In [1]: import numpy as np

In [2]: np.set_printoptions(precision=3, suppress=True, linewidth=100)

In [3]: J = np.loadtxt("a.csv", delimiter=",")

In [4]: J
Out[4]: 
array([[ 0.282,  0.647,  0.96 , -0.07 ,  0.998,  0.992, -0.859],
       [-0.804, -0.996, -0.922, -0.74 , -0.999, -0.963,  0.07 ],
       [-0.675,  1.   ,  0.38 ,  0.38 ,  0.08 ,  0.197,  0.99 ],
       [-0.957,  0.934,  0.501, -0.647, -0.658,  0.611,  0.926],
       [-0.949, -0.999, -0.537, -0.941, -0.993, -0.38 , -0.735],
       [-0.31 ,  0.999,  0.537,  0.478,  0.686,  0.478,  0.958],
       [ 0.493, -0.397, -0.8  ,  0.397, -0.862, -0.919,  0.327],
       [-0.53 , -0.854, -0.691, -0.397, -0.962, -0.797,  0.264],
       [ 0.397, -1.   , -0.973, -0.414, -0.997, -0.99 , -0.905],
       [ 0.08 , -0.999, -0.834, -0.523, -0.967, -0.876, -0.894],
       [-0.159, -0.998,  0.691, -0.774,  0.789,  0.92 , -0.991],
       [ 0.454,  0.454, -0.874,  0.565, -0.937, -0.966,  0.804],
       [ 0.336, -0.998, -0.245, -0.454, -0.226, -0.05 , -0.963],
       [ 0.862, -0.345, -0.422,  0.611,  0.422, -0.585, -0.523],
       [-0.789,  1.   ,  0.664,  0.291,  0.478,  0.629,  0.992],
       [-0.845, -0.97 ,  0.848, -0.879,  0.658,  0.969, -0.915],
       [ 0.551,  0.998,  0.929,  0.647,  0.998,  0.966,  0.397],
       [-0.454,  0.984, -0.98 ,  0.617, -0.999, -0.998,  0.998],
       [ 0.139,  0.617,  0.572,  0.1  ,  0.837,  0.701, -0.178],
       [-0.558,  0.869, -0.572,  0.08 , -0.917, -0.782,  0.932],
       [ 0.168, -0.711, -0.8  ,  0.119, -0.93 , -0.909,  0.264],
       [ 0.691, -0.999, -0.896, -0.08 , -0.939, -0.944, -0.917]])

In [5]: r0 = np.array([2, -1])

In [6]: np.cross(J[21, :3], J[13, :3])
Out[6]: array([ 0.112, -0.481,  0.623])

In [7]: np.polyval(r0, J[21])
Out[7]: array([ 0.382, -2.998, -2.792, -1.16 , -2.878, -2.888, -2.834])

In [8]: np.convolve(J[21], r0)
Out[8]: array([ 1.382, -2.689, -0.793,  0.736, -1.798, -0.949, -0.89 ,  0.917])
